$ ipython --no-banner

In [1]: import numpy as np

In [2]: np.set_printoptions(suppress=True, linewidth=120)

In [3]: m1 = np.load("out11.npy")

In [4]: m1
Out[4]: 
array([[ 1,  1,  1,  1,  1,  1,  1,  1],
       [ 1, -1,  1, -1,  1, -1,  1, -1],
       [ 1,  1,  1,  1, -1, -1, -1, -1],
       [ 1,  1, -1, -1, -1, -1,  1,  1]])

In [5]: f = np.array([0, 3, 3])

In [6]: np.polyval(f, m1[0])
Out[6]: array([6, 6, 6, 6, 6, 6, 6, 6])

In [7]: np.correlate(m1[0], m1[1], "full")
Out[7]: array([-1,  0, -1,  0, -1,  0, -1,  0,  1,  0,  1,  0,  1,  0,  1])

In [8]: np.convolve(m1[0], f)
Out[8]: array([0, 3, 6, 6, 6, 6, 6, 6, 6, 3])

In [9]: np.round(np.linalg.norm(m1, "nuc"), 2)
Out[9]: np.float64(11.31)

In [10]: np.linalg.norm(m1, axis=1).argmax()
Out[10]: np.int64(0)

In [11]: w1 = np.array([[1, 2, -3],
    ...:     [2, 0, -1],
    ...:     [-1, 0, 2],
    ...:     [-2, -3, 0],
    ...:     [-3, -3, 2],
    ...:     [0, -3, 3],
    ...:     [-3, -1, 1],
    ...:     [-1, 1, -2]])

In [12]: b = np.array([3, 0, 0])

In [13]: H = np.maximum(m1 @ w1 + b, 0)

In [14]: H
Out[14]: 
array([[ 0,  0,  2],
       [ 0,  3,  2],
       [10,  5,  0],
       [ 8, 11,  0]])

In [15]: np.linalg.matrix_rank(H)
Out[15]: np.int64(3)

In [16]: basis = np.array([[2, 0, 0], [-3, 1, 1], [1, -3, 0]])

In [17]: w1 @ basis
Out[17]: 
array([[ -7,  11,   2],
       [  3,   3,   0],
       [  0,  -6,   0],
       [  5,  -3,  -3],
       [  5,  -9,  -3],
       [ 12, -12,  -3],
       [ -2,  -4,  -1],
       [ -7,   7,   1]])

In [18]: rng = np.random.default_rng(49)

In [19]: W0 = np.triu(rng.random((11, 11)) < 0.2, 1).astype(int)

In [20]: W0 = W0 + W0.T

In [21]: W0
Out[21]: 
array([[0, 0, 0, 0, 0, 1, 0, 0, 0, 1, 0],
       [0, 0, 0, 0, 0, 1, 1, 0, 1, 0, 0],
       [0, 0, 0, 0, 0, 0, 0, 0, 1, 0, 1],
       [0, 0, 0, 0, 0, 0, 0, 0, 0, 0, 0],
       [0, 0, 0, 0, 0, 1, 0, 0, 0, 0, 1],
       [1, 1, 0, 0, 1, 0, 0, 1, 0, 1, 0],
       [0, 1, 0, 0, 0, 0, 0, 0, 0, 0, 1],
       [0, 0, 0, 0, 0, 1, 0, 0, 0, 0, 0],
       [0, 1, 1, 0, 0, 0, 0, 0, 0, 0, 1],
       [1, 0, 0, 0, 0, 1, 0, 0, 0, 0, 0],
       [0, 0, 1, 0, 1, 0, 1, 0, 1, 0, 0]])

In [22]: blk = np.stack([W0, -2 * W0, W0[::-1]])

In [23]: np.linalg.matrix_rank(blk)
Out[23]: array([10, 10, 10])

In [24]: np.round(np.linalg.det(blk), 2)
Out[24]: array([0., 0., 0.])

In [25]: np.einsum("bij,cij->bc", blk, blk)
Out[25]: 
array([[ 26, -52,  11],
       [-52, 104, -22],
       [ 11, -22,  26]])

In [26]: np.round(np.linalg.norm(blk, axis=(1, 2)), 2)
Out[26]: array([ 5.1, 10.2,  5.1])

In [27]: w, vecs = np.linalg.eigh(W0)

In [28]: x = np.array([-2, -2, 1, 0, 0, -2, -2, -1, 1, 0, 0])

In [29]: np.round(x @ W0 @ x / (x @ x), 2), round(float(w[0]), 2), round(float(w[-1]), 2)
Out[29]: (np.float64(1.37), -2.29, 2.9)

In [30]: (np.sign(vecs[:, -1].round(6)) == np.sign(vecs[0, -1].round(6))).astype(int)
Out[30]: array([1, 1, 1, 0, 1, 1, 1, 1, 1, 1, 1])

In [31]: np.round(np.linalg.eigvalsh(W0[1:, 1:]), 2) + 0
Out[31]: array([-2.24, -2.05, -1.12, -0.26,  0.  ,  0.  ,  0.42,  0.75,  1.72,  2.79])

In [32]: U, sig, Vh = np.linalg.svd(W0)

In [33]: vecs = Vh[:(sig > 1e-8).sum()]

In [34]: x = W0[5] + 2 * W0[7] + rng.integers(2) * np.eye(11)[6]

In [35]: x
Out[35]: array([1., 1., 0., 0., 1., 2., 0., 1., 0., 1., 0.])

In [36]: print(np.allclose(vecs.T @ vecs @ x, x))
True

In [37]: np.round(vecs.T @ vecs, 2) + 0
Out[37]: 
array([[1., 0., 0., 0., 0., 0., 0., 0., 0., 0., 0.],
       [0., 1., 0., 0., 0., 0., 0., 0., 0., 0., 0.],
       [0., 0., 1., 0., 0., 0., 0., 0., 0., 0., 0.],
       [0., 0., 0., 0., 0., 0., 0., 0., 0., 0., 0.],
       [0., 0., 0., 0., 1., 0., 0., 0., 0., 0., 0.],
       [0., 0., 0., 0., 0., 1., 0., 0., 0., 0., 0.],
       [0., 0., 0., 0., 0., 0., 1., 0., 0., 0., 0.],
       [0., 0., 0., 0., 0., 0., 0., 1., 0., 0., 0.],
       [0., 0., 0., 0., 0., 0., 0., 0., 1., 0., 0.],
       [0., 0., 0., 0., 0., 0., 0., 0., 0., 1., 0.],
       [0., 0., 0., 0., 0., 0., 0., 0., 0., 0., 1.]])

In [38]: np.linalg.matrix_rank(np.vstack([W0, x]))
Out[38]: np.int64(10)

In [39]: np.round(np.diag(vecs.T @ vecs), 2) + 0
Out[39]: array([1., 1., 1., 0., 1., 1., 1., 1., 1., 1., 1.])

In [40]: round(np.linalg.norm(W0, 2) / np.linalg.norm(W0), 2)
Out[40]: np.float64(0.57)

In [41]: [round(float(x), 2) for x in np.linalg.svd(W0, compute_uv=False)[:3]]
Out[41]: [2.9, 2.29, 2.17]

In [42]: out = np.array([[1, -1, 0, 3, 3, -2, 1, -1, 0],
    ...:     [2, 3, 1, 2, 2, -3, -1, 1, 2],
    ...:     [-3, 2, -1, 2, 1, 2, 1, 0, 2],
    ...:     [2, 3, 2, -2, 2, 2, 2, 0, 3],
    ...:     [-3, 0, 2, -3, -3, 1, 3, 2, -1]])

In [43]: K = out.T @ out

In [44]: K
Out[44]: 
array([[ 27,   5,   3,   6,  17, -13,  -9,  -5,   7],
       [  5,  23,   7,   1,  11,   3,   4,   4,  19],
       [  3,   7,  10, -10,  -1,   1,   8,   5,   4],
       [  6,   1, -10,  30,  20, -15, -10,  -7,   5],
       [ 17,  11,  -1,  20,  27,  -9,  -3,  -7,  15],
       [-13,   3,   1, -15,  -9,  22,  10,   1,   3],
       [ -9,   4,   8, -10,  -3,  10,  16,   4,   3],
       [ -5,   4,   5,  -7,  -7,   1,   4,   6,   0],
       [  7,  19,   4,   5,  15,   3,   3,   0,  18]])

In [45]: labels = rng.permutation(9)

In [46]: print(labels)
[0 5 8 6 4 2 3 1 7]

In [47]: out = K[labels][:, labels]

In [48]: print(np.allclose(out, K))
False

In [49]: print(out)
[[ 27 -13   7  -9  17   3   6   5  -5]
 [-13  22   3  10  -9   1 -15   3   1]
 [  7   3  18   3  15   4   5  19   0]
 [ -9  10   3  16  -3   8 -10   4   4]
 [ 17  -9  15  -3  27  -1  20  11  -7]
 [  3   1   4   8  -1  10 -10   7   5]
 [  6 -15   5 -10  20 -10  30   1  -7]
 [  5   3  19   4  11   7   1  23   4]
 [ -5   1   0   4  -7   5  -7   4   6]]

In [50]: print(np.round(np.linalg.det(out), 2), np.round(np.linalg.det(K[labels]), 2))
0.0 0.0
